>>> import numpy as np
>>> np.set_printoptions(precision=3, suppress=True, linewidth=120, floatmode="fixed")
>>> M = np.loadtxt("arr.csv", delimiter=",")
>>> print(M)
[[0.333 0.000 0.167 0.167 0.000 0.000 0.000 0.167 0.167 0.000 0.000 0.000]
 [0.125 0.125 0.125 0.000 0.125 0.000 0.125 0.125 0.000 0.125 0.125 0.000]
 [0.000 0.000 0.250 0.000 0.000 0.250 0.000 0.250 0.000 0.000 0.000 0.250]
 [0.000 0.000 0.000 0.250 0.000 0.000 0.250 0.250 0.000 0.250 0.000 0.000]
 [0.000 0.000 0.000 0.000 0.200 0.200 0.200 0.000 0.200 0.200 0.000 0.000]
 [0.250 0.000 0.000 0.000 0.000 0.250 0.250 0.000 0.250 0.000 0.000 0.000]
 [0.000 0.000 0.125 0.125 0.125 0.125 0.125 0.000 0.125 0.125 0.125 0.000]
 [0.000 0.167 0.000 0.167 0.000 0.000 0.000 0.167 0.167 0.167 0.000 0.167]
 [0.250 0.250 0.000 0.000 0.250 0.000 0.000 0.000 0.250 0.000 0.000 0.000]
 [0.250 0.000 0.000 0.000 0.250 0.000 0.000 0.250 0.000 0.250 0.000 0.000]
 [0.125 0.125 0.125 0.125 0.000 0.000 0.125 0.000 0.125 0.125 0.125 0.000]
 [0.000 0.000 0.000 0.000 0.250 0.250 0.000 0.250 0.000 0.000 0.000 0.250]]
>>> vec = np.array([0, 2, 2, 2, -2, 1, 1, -2, 1, 3, -3, -1])
>>> rhs = M @ vec
>>> print(rhs)
[ 0.500  0.125  0.000  1.000  0.800  0.750  0.625  0.833  0.250 -0.250  1.000 -1.000]
>>> print(np.round(np.linalg.solve(M, -1 * rhs), 3) + 0)
[ 0.000 -2.000 -2.000 -2.000  2.000 -1.000 -1.000  2.000 -1.000 -3.000  3.000  1.000]
>>> print(np.round(np.linalg.solve(M, M[:, 5]), 3) + 0)
[0.000 0.000 0.000 0.000 0.000 1.000 0.000 0.000 0.000 0.000 0.000 0.000]
>>> rng = np.random.default_rng(3316)
>>> M2 = M + rng.integers(-2, 3, (12, 10)) @ rng.integers(-2, 3, (10, 12))
>>> print(M2)
[[ -1.667  -7.000   5.167  -3.833   0.000  -7.000   4.000  19.167  -3.833  -7.000   4.000  -1.000]
 [  3.125  -1.875   7.125  -2.000   7.125   1.000   3.125  10.125 -11.000   1.125   2.125   6.000]
 [ -4.000  -7.000   6.250   3.000  -1.000   4.250   5.000   5.250   1.000   0.000   7.000  -5.750]
 [  8.000  -9.000   5.000  -2.750   3.000   1.000   6.250   1.250  -7.000   3.250   7.000  -6.000]
 [ -3.000 -12.000   3.000   3.000   1.200  -2.800   2.200   1.000   3.200   4.200   2.000 -10.000]
 [ -1.750   2.000   1.000  -1.000  -5.000   3.250   1.250  -1.000   2.250  -1.000   6.000  -5.000]
 [  1.000   0.000  -4.875   4.125   9.125  -1.875   4.125   0.000  -2.875   0.125   4.125   1.000]
 [-10.000   2.167   1.000   6.167   0.000   6.000   3.000   2.167   0.167   5.167  11.000   3.167]
 [ 12.250  -4.750  12.000 -14.000  -3.750  -7.000   4.000   7.000  -5.750  -5.000  -2.000   0.000]
 [  8.250   1.000  -2.000   0.000   4.250   5.000  -3.000 -12.750  -4.000   7.250  -4.000  -1.000]
 [ 17.125  -2.875   7.125 -12.875  -2.000  -7.000   3.125   8.000  -4.875 -11.875  -8.875   2.000]
 [  1.000  -4.000  -1.000   1.000   6.250   1.250  -2.000  -9.750  -7.000  15.000   0.000   7.250]]
>>> print(np.linalg.matrix_rank(M2 - M, tol=1e-8))
10
>>> print(np.abs(M2 - M).sum(axis=1))
[64.000 55.000 49.000 59.000 47.000 30.000 33.000 49.000 78.000 52.000 88.000 55.000]
